% ipython --no-banner

In [1]: import numpy as np

In [2]: np.set_printoptions(suppress=True, linewidth=140)

In [3]: M = np.load("layer16.npy")

In [4]: M
Out[4]: 
array([[3., 2., 0., 2., 0., 0., 0., 0., 0.],
       [2., 3., 0., 2., 0., 0., 0., 0., 0.],
       [0., 0., 3., 0., 2., 2., 2., 2., 2.],
       [2., 2., 0., 3., 0., 0., 0., 0., 0.],
       [0., 0., 2., 0., 3., 2., 2., 2., 2.],
       [0., 0., 2., 0., 2., 3., 2., 2., 2.],
       [0., 0., 2., 0., 2., 2., 3., 2., 2.],
       [0., 0., 2., 0., 2., 2., 2., 3., 2.],
       [0., 0., 2., 0., 2., 2., 2., 2., 3.]])

In [5]: Y = np.linalg.inv(M)

In [6]: (np.abs(Y) > 1e-9).astype(int)
Out[6]: 
array([[1, 1, 0, 1, 0, 0, 0, 0, 0],
       [1, 1, 0, 1, 0, 0, 0, 0, 0],
       [0, 0, 1, 0, 1, 1, 1, 1, 1],
       [1, 1, 0, 1, 0, 0, 0, 0, 0],
       [0, 0, 1, 0, 1, 1, 1, 1, 1],
       [0, 0, 1, 0, 1, 1, 1, 1, 1],
       [0, 0, 1, 0, 1, 1, 1, 1, 1],
       [0, 0, 1, 0, 1, 1, 1, 1, 1],
       [0, 0, 1, 0, 1, 1, 1, 1, 1]])

In [7]: round(np.linalg.slogdet(M)[0], 1)
Out[7]: np.float64(1.0)

In [8]: np.allclose(Y, M.T)
Out[8]: False

In [9]: np.round(np.linalg.det(M) * Y, 1)
Out[9]: 
array([[ 65., -26.,   0., -26.,   0.,   0.,   0.,   0.,   0.],
       [-26.,  65.,   0., -26.,   0.,   0.,   0.,   0.,   0.],
       [  0.,   0.,  77.,   0., -14., -14., -14., -14., -14.],
       [-26., -26.,   0.,  65.,   0.,   0.,   0.,   0.,   0.],
       [  0.,   0., -14.,   0.,  77., -14., -14., -14., -14.],
       [  0.,   0., -14.,   0., -14.,  77., -14., -14., -14.],
       [  0.,   0., -14.,   0., -14., -14.,  77., -14., -14.],
       [  0.,   0., -14.,   0., -14., -14., -14.,  77., -14.],
       [  0.,   0., -14.,   0., -14., -14., -14., -14.,  77.]])

In [10]: np.round(M @ Y, 1) + 0
Out[10]: 
array([[1., 0., 0., 0., 0., 0., 0., 0., 0.],
       [0., 1., 0., 0., 0., 0., 0., 0., 0.],
       [0., 0., 1., 0., 0., 0., 0., 0., 0.],
       [0., 0., 0., 1., 0., 0., 0., 0., 0.],
       [0., 0., 0., 0., 1., 0., 0., 0., 0.],
       [0., 0., 0., 0., 0., 1., 0., 0., 0.],
       [0., 0., 0., 0., 0., 0., 1., 0., 0.],
       [0., 0., 0., 0., 0., 0., 0., 1., 0.],
       [0., 0., 0., 0., 0., 0., 0., 0., 1.]])

In [11]: np.round(np.linalg.inv(Y), 1)
Out[11]: 
array([[3., 2., 0., 2., 0., 0., 0., 0., 0.],
       [2., 3., 0., 2., 0., 0., 0., 0., 0.],
       [0., 0., 3., 0., 2., 2., 2., 2., 2.],
       [2., 2., 0., 3., 0., 0., 0., 0., 0.],
       [0., 0., 2., 0., 3., 2., 2., 2., 2.],
       [0., 0., 2., 0., 2., 3., 2., 2., 2.],
       [0., 0., 2., 0., 2., 2., 3., 2., 2.],
       [0., 0., 2., 0., 2., 2., 2., 3., 2.],
       [0., 0., 2., 0., 2., 2., 2., 2., 3.]])

In [12]: np.allclose(M, M.T)
Out[12]: True

In [13]: np.trace(M)
Out[13]: np.float64(27.0)

In [14]: M.shape
Out[14]: (9, 9)

In [15]: M - M[0]
Out[15]: 
array([[ 0.,  0.,  0.,  0.,  0.,  0.,  0.,  0.,  0.],
       [-1.,  1.,  0.,  0.,  0.,  0.,  0.,  0.,  0.],
       [-3., -2.,  3., -2.,  2.,  2.,  2.,  2.,  2.],
       [-1.,  0.,  0.,  1.,  0.,  0.,  0.,  0.,  0.],
       [-3., -2.,  2., -2.,  3.,  2.,  2.,  2.,  2.],
       [-3., -2.,  2., -2.,  2.,  3.,  2.,  2.,  2.],
       [-3., -2.,  2., -2.,  2.,  2.,  3.,  2.,  2.],
       [-3., -2.,  2., -2.,  2.,  2.,  2.,  3.,  2.],
       [-3., -2.,  2., -2.,  2.,  2.,  2.,  2.,  3.]])

In [16]: np.diff(M, axis=0)
Out[16]: 
array([[-1.,  1.,  0.,  0.,  0.,  0.,  0.,  0.,  0.],
       [-2., -3.,  3., -2.,  2.,  2.,  2.,  2.,  2.],
       [ 2.,  2., -3.,  3., -2., -2., -2., -2., -2.],
       [-2., -2.,  2., -3.,  3.,  2.,  2.,  2.,  2.],
       [ 0.,  0.,  0.,  0., -1.,  1.,  0.,  0.,  0.],
       [ 0.,  0.,  0.,  0.,  0., -1.,  1.,  0.,  0.],
       [ 0.,  0.,  0.,  0.,  0.,  0., -1.,  1.,  0.],
       [ 0.,  0.,  0.,  0.,  0.,  0.,  0., -1.,  1.]])

In [17]: np.abs(M).max()
Out[17]: np.float64(3.0)

In [18]: np.linalg.rank(M)
Traceback (most recent call last):
  Cell In[18], line 1
    np.linalg.rank(M)
AttributeError: module 'numpy.linalg' has no attribute 'rank'


In [19]: np.count_nonzero(M)
Out[19]: np.int64(45)

In [20]: M.sum(axis=1)
Out[20]: array([ 7.,  7., 13.,  7., 13., 13., 13., 13., 13.])

In [21]: np.zeros(9, 9)
Traceback (most recent call last):
  Cell In[21], line 1
    np.zeros(9, 9)
TypeError: Cannot interpret '9' as a data type
